% python3 -q
>>> import numpy as np
>>> from numpy import linalg as LA
>>> np.set_printoptions(precision=1, suppress=True, linewidth=200)
>>> def rnd(a):
...     return np.round(a, 1) + 0
... 
>>> rng = np.random.default_rng(8833)
>>> lab = rng.integers(0, 3, 3)
>>> arr = np.triu((lab[:, None] == lab) & (rng.random((3, 3)) < 0.8), 1).astype(int)
>>> arr += arr.T
>>> arr
array([[0, 0, 0],
       [0, 0, 0],
       [0, 0, 0]])
>>> J = rng.normal(size=(19, 5))
>>> J = 20 * J / LA.norm(J, axis=1, keepdims=True)
>>> rnd(J)
array([[ -7.7,   5.5,   4.4, -14.6,  -8.7],
       [  2. ,   5. ,   6. ,  13. , -12.9],
       [ -7.1,   7.7, -14. ,   6.5,  -7.3],
       [  3.5,   3.2, -15.8,  -1.8,  11.1],
       [ -3.6,  19. ,   2.7,  -1.2,  -3.9],
       [  8.9,  -3.5,   0.2, -16.8,  -5. ],
       [ -5.2,   7.8,  -2.9,  -0.5,  17.4],
       [ 12.1,  -7.5, -14. ,   1.7,  -0.4],
       [  8. ,  -1.1,  10.5,  -6. ,  13.7],
       [  7.8, -17.1,   6.2,  -0.3,   2.6],
       [  4.5,  11.7, -14.4,  -5. ,  -3.1],
       [  7.6,  -3.5, -17.3,   3.4,  -4.2],
       [ 11.8,   4.8,   9.7,  -9.8,   6.8],
       [ -2.5, -15.6,   8.6,   3.5,  -8. ],
       [  6.2,  -1.1,   7.7,   4. , -16.9],
       [ 10.9, -14.4,  -2.9,  -1.5,  -7.9],
       [ -4.7,  -8.1, -11.4, -13.6,   0.1],
       [  3.3, -11.9, -11. , -10.2,  -4.8],
       [  5.6,  -6.3,  11.6,   4.1, -13.3]])
>>> Xc = J - J.mean(axis=1)
Traceback (most recent call last):
  File "<python-input-12>", line 1, in <module>
    Xc = J - J.mean(axis=1)
         ~~^~~~~~~~~~~~~~~~
ValueError: operands could not be broadcast together with shapes (19,5) (19,) 
>>> Xc = J - J.mean(axis=0)
>>> Uu, s, VT = LA.svd(Xc, full_matrices=False)
>>> np.abs(Uu[:, 0]).argmax()
np.int64(18)
>>> rnd(np.abs(VT[-1]))
array([0.9, 0.4, 0.1, 0.2, 0.2])
>>> np.abs(VT[0]).argmax()
np.int64(2)
>>> cent = J[[5, 15]].astype(float)
>>> for _ in range(5):
...     lab = LA.norm(J[:, None] - cent, axis=-1).argmin(axis=1)
...     cent = np.array([J[lab == j].mean(axis=0) for j in range(2)])
... 
>>> lab
array([0, 1, 1, 0, 0, 0, 0, 1, 0, 1, 0, 1, 0, 1, 1, 1, 0, 1, 1])
>>> rnd(cent[1] - cent[0])
array([  2.9, -10.9,   0. ,  10.1, -10.5])
>>> rnd(cent)
array([[ 1.7,  4.4, -1.9, -7.7,  3.2],
       [ 4.6, -6.5, -1.9,  2.4, -7.3]])
>>> np.bincount(lab)
array([ 9, 10])
>>> feats = np.load("x.npy")
>>> feats
array([[ 1,  2,  6,  2],
       [-5, -4,  0, -4],
       [ 1,  2,  6,  2],
       [ 1,  2,  6,  2],
       [ 0,  1,  5,  1],
       [-2, -1,  3, -1]])
>>> rnd(np.trace(LA.pinv(feats) @ feats))
np.float64(2.0)
>>> np.abs(np.diag(LA.qr(feats)[1])) > 1e-9
array([ True,  True, False, False])
>>> Uu, s, VT = LA.svd(feats)
>>> V = VT[:(s > 1e-8).sum()]
>>> vec = feats[0] + -2 * feats[5] + rng.integers(2) * np.eye(4)[1]
>>> vec
array([5., 5., 0., 4.])
>>> LA.matrix_rank(np.vstack([feats, vec]))
np.int64(3)
>>> rnd(V.T @ V)
array([[ 0.5,  0.3, -0.1,  0.3],
       [ 0.3,  0.3,  0.1,  0.3],
       [-0.1,  0.1,  1. ,  0.1],
       [ 0.3,  0.3,  0.1,  0.3]])
>>> K = np.load("arr.npy")
>>> K
array([[ 2, -1, -1,  0, -3],
       [-1,  2, -1, -1,  0],
       [-1, -1,  2, -1, -1],
       [ 0, -1, -1,  2, -1],
       [-3,  0, -1, -1,  2]])
>>> lab = J[:, 3] > np.median(J[:, 3])
>>> u = J[lab].mean(axis=0) - J[~lab].mean(axis=0)
>>> ((J - J.mean(axis=0)) @ u > 0).astype(int)
array([0, 1, 1, 0, 0, 0, 0, 1, 0, 1, 0, 1, 0, 1, 1, 1, 0, 0, 1])
>>> rnd(u)
array([-0.5, -3.9,  1.9, 12. , -4.6])
>>> rnd((((J - J.mean(axis=0)) @ u > 0) == lab).mean())
np.float64(0.9)
>>> lab.astype(int)
array([0, 1, 1, 0, 0, 0, 1, 1, 0, 1, 0, 1, 0, 1, 1, 0, 0, 0, 1])
>>> X = np.load("w.npy")
>>> X
array([[ 5,  4, -4,  1, -3, -7],
       [-8,  5,  7, -5, -1,  1],
       [ 1, -1,  7, -3,  2, -3],
       [-6,  8, -2,  7, -7, -6],
       [ 9, -1,  9,  8,  1,  7],
       [-1,  6,  6, -4,  1,  4]])
>>> hat = J @ LA.solve(J.T @ J, J.T)
>>> rnd(np.diag(hat))
array([0.4, 0.3, 0.2, 0.2, 0.3, 0.3, 0.2, 0.3, 0.3, 0.2, 0.3, 0.2, 0.4, 0.2, 0.2, 0.2, 0.3, 0.2, 0.2])
>>> rnd(LA.eigvalsh(hat))
array([0., 0., 0., 0., 0., 0., 0., 0., 0., 0., 0., 0., 0., 0., 1., 1., 1., 1., 1.])
>>> rnd(np.trace(hat))
np.float64(5.0)
>>> M2 = np.array([[-2, -5, 2, 4, 4, 0],
...     [3, 5, -5, -1, 5, -4],
...     [4, 5, 0, -4, 0, 5],
...     [-3, -5, 4, -5, -2, 0],
...     [0, -2, -1, -5, -3, -5]])
>>> M = M2.T @ M2
>>> M
array([[ 38,  60, -31, -12,  13,   8],
       [ 60, 104, -53, -10,  21,  15],
       [-31, -53,  46,  -2, -22,  25],
       [-12, -10,  -2,  83,  36,   9],
       [ 13,  21, -22,  36,  54,  -5],
       [  8,  15,  25,   9,  -5,  66]])
>>> Uu, s, VT = LA.svd(M)
>>> V = VT[:(s > 1e-8).sum()]
>>> vec = M[4] + -2 * M[0] + rng.integers(2) * np.eye(6)[2]
>>> vec
array([-63., -99.,  40.,  60.,  28., -21.])
>>> LA.matrix_rank(np.vstack([M, vec]))
np.int64(5)
>>> Uu, s = LA.svd(M)
Traceback (most recent call last):
  File "<python-input-56>", line 1, in <module>
    Uu, s = LA.svd(M)
    ^^^^^
ValueError: too many values to unpack (expected 2)
>>> Uu, s, VT = LA.svd(M, full_matrices=False)
>>> rnd(s)
array([178.3, 108.2,  81.6,  21.1,   1.9,   0. ])
>>> rnd(Uu.T @ M @ VT.T)
array([[178.3,   0. ,   0. ,   0. ,   0. ,   0. ],
       [  0. , 108.2,   0. ,   0. ,   0. ,   0. ],
       [  0. ,   0. ,  81.6,   0. ,   0. ,   0. ],
       [  0. ,   0. ,   0. ,  21.1,   0. ,   0. ],
       [  0. ,   0. ,   0. ,   0. ,   1.9,   0. ],
       [  0. ,   0. ,   0. ,   0. ,   0. ,   0. ]])
>>> rnd(Uu.T @ Uu)
array([[1., 0., 0., 0., 0., 0.],
       [0., 1., 0., 0., 0., 0.],
       [0., 0., 1., 0., 0., 0.],
       [0., 0., 0., 1., 0., 0.],
       [0., 0., 0., 0., 1., 0.],
       [0., 0., 0., 0., 0., 1.]])
>>> rnd(np.cumsum(s ** 2) / np.sum(s ** 2))
array([0.6, 0.9, 1. , 1. , 1. , 1. ])
